In [1]: import numpy as np

In [2]: import numpy.linalg as la

In [3]: np.set_printoptions(precision=1, suppress=True, linewidth=160, sign=" ")

In [4]: feats = np.load("arr.npy")

In [5]: feats
Out[5]: 
array([[ 1.,  2.,  0.,  0.,  0.,  0.,  0.],
       [-3., -2.,  0.,  0.,  0.,  0.,  0.],
       [ 0.,  0.,  0.,  5.,  1.,  0.,  5.],
       [ 0.,  0.,  4.,  3.,  0.,  1.,  3.],
       [ 0.,  0.,  4.,  1.,  4.,  2.,  4.],
       [ 0.,  0.,  3.,  0.,  1.,  3.,  0.],
       [ 0.,  0.,  5.,  5.,  5.,  1.,  1.]])

In [6]: np.sort(la.eigvals(feats).real)
Out[6]: array([-4.1, -3.3, -0.5, -0.5,  2.2,  3.5, 12.7])

In [7]: round(float(la.det(feats)), 1)
Out[7]: 5356.0

In [8]: np.flatnonzero(la.matrix_power((feats != 0) + (feats.T != 0) + np.eye(7), 7)[5])
Out[8]: array([ 2,  3,  4,  5,  6])

In [9]: G = feats.T @ feats

In [10]: np.trace(G), (feats ** 2).sum()
Out[10]: (np.float64(253.0), np.float64(253.0))

In [11]: la.svd(feats, compute_uv=False) ** 2
Out[11]: array([ 173.7,   35.8,   17.1,   14.4,    8.8,    2.3,    0.9])

In [12]: np.allclose(G, G.T)
Out[12]: True

In [13]: la.eigvalsh(G)[::-1]
Out[13]: array([ 173.7,   35.8,   17.1,   14.4,    8.8,    2.3,    0.9])

In [14]: Y = feats[0, 0] * feats[1:] - np.outer(feats[1:, 0], feats[0])

In [15]: Y
Out[15]: 
array([[ 0.,  4.,  0.,  0.,  0.,  0.,  0.],
       [ 0.,  0.,  0.,  5.,  1.,  0.,  5.],
       [ 0.,  0.,  4.,  3.,  0.,  1.,  3.],
       [ 0.,  0.,  4.,  1.,  4.,  2.,  4.],
       [ 0.,  0.,  3.,  0.,  1.,  3.,  0.],
       [ 0.,  0.,  5.,  5.,  5.,  1.,  1.]])

In [16]: np.flatnonzero(~Y.round(6).any(axis=1))
Out[16]: array([], dtype=int64)

In [17]: arr = np.array([[2, 0, 0, 0, 0, 0, 0, 0],
    ...:     [2, 2, 0, 0, 0, 0, 0, 0],
    ...:     [0, -2, -2, 0, 0, 0, 0, 0],
    ...:     [0, -2, -1, -1, 0, 0, 0, 0],
    ...:     [1, 1, 2, -1, -1, 0, 0, 0],
    ...:     [-2, 1, 2, 2, 0, -1, 0, 0],
    ...:     [2, 0, 0, 1, 2, 0, -1, 0],
    ...:     [-2, 1, 2, -2, 1, 2, -1, 0]])

In [18]: round(float(la.norm(arr, 2) / la.norm(arr)), 1)
Out[18]: 0.6

In [19]: la.matrix_rank(arr, rtol=0.1)
Out[19]: np.int64(5)

In [20]: np.argsort(-la.norm(arr, axis=0).round(6), kind="stable")[:3]
Out[20]: array([ 0,  2,  1])

In [21]: [round(float(x), 1) for x in la.svd(arr, compute_uv=False)[:3]]
Out[21]: [5.5, 4.6, 3.8]

In [22]: rng = np.random.default_rng(1)

In [23]: Y = arr + rng.integers(-2, 3, (8, 7)) @ rng.integers(-2, 3, (7, 8))

In [24]: Y
Out[24]: 
array([[ 12,  -4,   3,   4,   0,  -6,  -3, -12],
       [ 10,  -1,  -1,   9,  -3,  -6,   1, -11],
       [  9,  -6,   0,  -2,   2,  -6,  -6,  -8],
       [  4,  -4,   0,   9,  -6,   0,   3,  -3],
       [ -1,  18,   2, -12,   3,  -1,   5,   8],
       [  5,   5,   1,   2,  -2,  -3,  -1,   1],
       [  0,  -7,   2,   2,  -4,  -1,  -2,   0],
       [ -6, -10,   0,   0,   3,   4,  -6,  -5]])

In [25]: la.matrix_rank(Y - arr, tol=1e-8)
Out[25]: np.int64(7)

In [26]: np.abs(Y - arr).sum(axis=1)
Out[26]: array([ 42,  42,  39,  29,  48,  18,  20,  33])

In [27]: np.round(la.svd(Y - arr, compute_uv=False), 1) + 0
Out[27]: array([ 34.7,  20.9,  15.1,   7.6,   5.3,   3.3,   0.9,   0. ])

In [28]: np.abs(feats).max()
Out[28]: np.float64(5.0)

In [29]: feats.sum(axis=0)
Out[29]: array([-2.,  0., 16., 14., 11.,  7., 13.])

In [30]: la.svd(feats, compute_uv=False)
Out[30]: array([ 13.2,   6. ,   4.1,   3.8,   3. ,   1.5,   1. ])

In [31]: feats.shape
Out[31]: (7, 7)

In [32]: la.matrix_rank(feats)
Out[32]: np.int64(7)

In [33]: feats - feats[0]
Out[33]: 
array([[ 0.,  0.,  0.,  0.,  0.,  0.,  0.],
       [-4., -4.,  0.,  0.,  0.,  0.,  0.],
       [-1., -2.,  0.,  5.,  1.,  0.,  5.],
       [-1., -2.,  4.,  3.,  0.,  1.,  3.],
       [-1., -2.,  4.,  1.,  4.,  2.,  4.],
       [-1., -2.,  3.,  0.,  1.,  3.,  0.],
       [-1., -2.,  5.,  5.,  5.,  1.,  1.]])

In [34]: feats.mean(axis=0)
Out[34]: array([-0.3,  0. ,  2.3,  2. ,  1.6,  1. ,  1.9])

In [35]: f, v = arr[0], arr[4]

In [36]: f @ f
Out[36]: np.int64(4)

In [37]: f @ v
Out[37]: np.int64(2)

In [38]: pr = (f @ v) / (f @ f) * f

In [39]: np.round(la.norm(f + v) ** 2 + la.norm(f - v) ** 2, 1)
Out[39]: np.float64(24.0)

In [40]: la.matrix_rank(np.outer(f, v))
Out[40]: np.int64(1)

In [41]: v - pr
Out[41]: array([ 0.,  1.,  2., -1., -1.,  0.,  0.,  0.])

In [42]: (v - pr) @ f
Out[42]: np.float64(0.0)

In [43]: pr
Out[43]: array([ 1.,  0.,  0.,  0.,  0.,  0.,  0.,  0.])

In [44]: np.outer(f, v)
Out[44]: 
array([[ 2,  2,  4, -2, -2,  0,  0,  0],
       [ 0,  0,  0,  0,  0,  0,  0,  0],
       [ 0,  0,  0,  0,  0,  0,  0,  0],
       [ 0,  0,  0,  0,  0,  0,  0,  0],
       [ 0,  0,  0,  0,  0,  0,  0,  0],
       [ 0,  0,  0,  0,  0,  0,  0,  0],
       [ 0,  0,  0,  0,  0,  0,  0,  0],
       [ 0,  0,  0,  0,  0,  0,  0,  0]])

In [45]: z = rng.integers(0, 2, 7)

In [46]: K = np.array([[0, 2, 1, 0, 1, 2, 3],
    ...:     [1, 1, 3, 1, 2, 3, 0],
    ...:     [2, 2, 1, 3, 1, 1, 0],
    ...:     [1, 2, 0, 1, 0, 2, 0],
    ...:     [0, 0, 0, 2, 2, 0, 1],
    ...:     [1, 3, 2, 2, 2, 0, 1],
    ...:     [2, 2, 3, 3, 2, 1, 1]]) * (z[:, None] == z)

In [47]: K
Out[47]: 
array([[ 0,  0,  0,  0,  0,  0,  3],
       [ 0,  1,  3,  1,  2,  3,  0],
       [ 0,  2,  1,  3,  1,  1,  0],
       [ 0,  2,  0,  1,  0,  2,  0],
       [ 0,  0,  0,  2,  2,  0,  0],
       [ 0,  3,  2,  2,  2,  0,  0],
       [ 2,  0,  0,  0,  0,  0,  1]])

In [48]: W1 = np.array([[4, -1, 0],
    ...:     [-5, 3, -2],
    ...:     [1, 3, 1],
    ...:     [5, -4, 2],
    ...:     [2, -5, -5],
    ...:     [-5, -3, 5],
    ...:     [1, 1, 2]])

In [49]: coef = np.array([4, 3, 4])

In [50]: H = np.maximum(K @ W1 + coef, 0)

In [51]: H
Out[51]: 
array([[  7,   6,  10],
       [  0,   0,  12],
       [  7,   0,   7],
       [  0,   0,  12],
       [ 18,   0,   0],
       [  5,   0,   0],
       [ 13,   2,   6]])

In [52]: W2 = np.array([[3, -3, 1], [2, -2, -3], [1, 3, -2]])

In [53]: (H @ W2).round(6).argmax(axis=1)
Out[53]: array([ 0,  1,  0,  1,  0,  0,  0])

In [54]: q, V = la.qr(K[:, :3])[0], la.qr(K[:, 3:])[0]

In [55]: sv = la.svd(q.T @ V, compute_uv=False)

In [56]: (sv > 0.9).sum()
Out[56]: np.int64(0)

In [57]: np.round(la.norm(q @ q.T - V @ V.T, 2), 1)
Out[57]: np.float64(1.0)

In [58]: J = np.loadtxt("mat.csv", delimiter=",")

In [59]: J
Out[59]: 
array([[ 13.,   5., -20.,   0., -29., -12.,  45.,  12.,  15., -27., -16.],
       [  5.,  13., -28., -24., -25.,  24.,   9., -12.,  27., -27., -20.],
       [-20., -28.,  68.,  44.,  70., -34., -54.,  12., -62.,  72.,  50.],
       [  0., -24.,  44.,  52.,  30., -62.,  18.,  36., -46.,  36.,  30.],
       [-29., -25.,  70.,  30.,  82.,  -9., -90.,  -6., -60.,  81.,  53.],
       [-12.,  24., -34., -62.,  -9.,  85., -63., -54.,  41., -18., -21.],
       [ 45.,   9., -54.,  18., -90., -63., 162.,  54.,  36., -81., -45.],
       [ 12., -12.,  12.,  36.,  -6., -54.,  54.,  36., -18.,   0.,   6.],
       [ 15.,  27., -62., -46., -60.,  41.,  36., -18.,  58., -63., -45.],
       [-27., -27.,  72.,  36.,  81., -18., -81.,   0., -63.,  81.,  54.],
       [-16., -20.,  50.,  30.,  53., -21., -45.,   6., -45.,  54.,  37.]])

In [60]: [round(float(x), 1) for x in la.svd(J, compute_uv=False)[:3]]
Out[60]: [430.1, 256.9, 0.0]

In [61]: np.argsort(-la.norm(J, axis=0).round(6), kind="stable")[:3]
Out[61]: array([ 6,  4,  9])

In [62]: la.cond(J) > 100
Out[62]: np.True_

In [63]: np.round(la.norm(J, 2) / la.norm(J), 1)
Out[63]: np.float64(0.9)

In [64]: evals, V = la.eigh(J)

In [65]: np.abs(V[:, -1]).round(6).argmax()
Out[65]: np.int64(6)

In [66]: (evals > 1e-8).sum(), (evals < -1e-8).sum()
Out[66]: (np.int64(2), np.int64(0))

In [67]: np.round(np.abs(V[:, -1]), 1) + 0
Out[67]: array([ 0.1,  0.1,  0.4,  0.2,  0.4,  0.1,  0.4,  0. ,  0.3,  0.4,  0.3])

In [68]: np.unique(evals.round(6) + 0, return_counts=True)[1]
Out[68]: array([ 9,  1,  1])

In [69]: np.round(V.T @ J @ V, 1) + 0
Out[69]: 
array([[   0. ,    0. ,    0. ,    0. ,    0. ,    0. ,    0. ,    0. ,    0. ,    0. ,    0. ],
       [   0. ,    0. ,    0. ,    0. ,    0. ,    0. ,    0. ,    0. ,    0. ,    0. ,    0. ],
       [   0. ,    0. ,    0. ,    0. ,    0. ,    0. ,    0. ,    0. ,    0. ,    0. ,    0. ],
       [   0. ,    0. ,    0. ,    0. ,    0. ,    0. ,    0. ,    0. ,    0. ,    0. ,    0. ],
       [   0. ,    0. ,    0. ,    0. ,    0. ,    0. ,    0. ,    0. ,    0. ,    0. ,    0. ],
       [   0. ,    0. ,    0. ,    0. ,    0. ,    0. ,    0. ,    0. ,    0. ,    0. ,    0. ],
       [   0. ,    0. ,    0. ,    0. ,    0. ,    0. ,    0. ,    0. ,    0. ,    0. ,    0. ],
       [   0. ,    0. ,    0. ,    0. ,    0. ,    0. ,    0. ,    0. ,    0. ,    0. ,    0. ],
       [   0. ,    0. ,    0. ,    0. ,    0. ,    0. ,    0. ,    0. ,    0. ,    0. ,    0. ],
       [   0. ,    0. ,    0. ,    0. ,    0. ,    0. ,    0. ,    0. ,    0. ,  256.9,    0. ],
       [   0. ,    0. ,    0. ,    0. ,    0. ,    0. ,    0. ,    0. ,    0. ,    0. ,  430.1]])

In [70]: np.round(la.eigvalsh(J @ J), 1) + 0
Out[70]: array([      0. ,       0. ,       0. ,       0. ,       0. ,       0. ,       0. ,       0. ,       0. ,   65974.8,  185024.2])

In [71]: M = np.load("out16.npy")

In [72]: M
Out[72]: 
array([[ 4,  0,  0],
       [ 0,  4,  0],
       [ 0,  0,  2]])

In [73]: W1 = np.array([[1, -3, -3, -2, -2, 2], [3, 3, 0, 3, 2, -2], [3, 2, 2, 2, 1, -1]])

In [74]: coef = np.array([-7, 5, -4, -4, 2, 7])

In [75]: H = np.maximum(M @ W1 + coef, 0)

In [76]: la.matrix_rank(H)
Out[76]: np.int64(3)

In [77]: (H > 0).astype(int)
Out[77]: 
array([[ 0,  0,  0,  0,  0,  1],
       [ 1,  1,  0,  1,  1,  0],
       [ 0,  1,  0,  0,  1,  1]])

In [78]: H
Out[78]: 
array([[  0,   0,   0,   0,   0,  15],
       [  5,  17,   0,   8,  10,   0],
       [  0,   9,   0,   0,   4,   5]])

In [79]: (H > 0).mean(axis=0)
Out[79]: array([ 0.3,  0.7,  0. ,  0.3,  0.7,  0.7])

In [80]: W2 = np.array([[2, 0, 2],
    ...:     [-1, 3, 0],
    ...:     [1, -3, -2],
    ...:     [1, -2, 0],
    ...:     [1, 1, 0],
    ...:     [-1, 2, -3]])

In [81]: H @ W2
Out[81]: 
array([[-15,  30, -45],
       [ 11,  45,  10],
       [-10,  41, -15]])

In [82]: (H @ W2).round(6).argmax(axis=1)
Out[82]: array([ 1,  1,  1])

In [83]: W1 @ W2
Out[83]: 
array([[-4,  6,  2],
       [10,  1, 12],
       [10, -5,  5]])

In [84]: evals, V = la.eig(M)

In [85]: evals
Out[85]: array([ 4.,  4.,  2.])

In [86]: np.sort(la.eigvals(M @ M))
Out[86]: array([  4.,  16.,  16.])

In [87]: M @ V[:, 0] - evals[0] * V[:, 0]
Out[87]: array([ 0.,  0.,  0.])

In [88]: evals, V = la.eigh(M)

In [89]: V.T @ M @ V
Out[89]: 
array([[ 2.,  0.,  0.],
       [ 0.,  4.,  0.],
       [ 0.,  0.,  4.]])

In [90]: evals
Out[90]: array([ 2.,  4.,  4.])

In [91]: evals.sum(), np.trace(M)
Out[91]: (np.float64(10.0), np.int64(10))
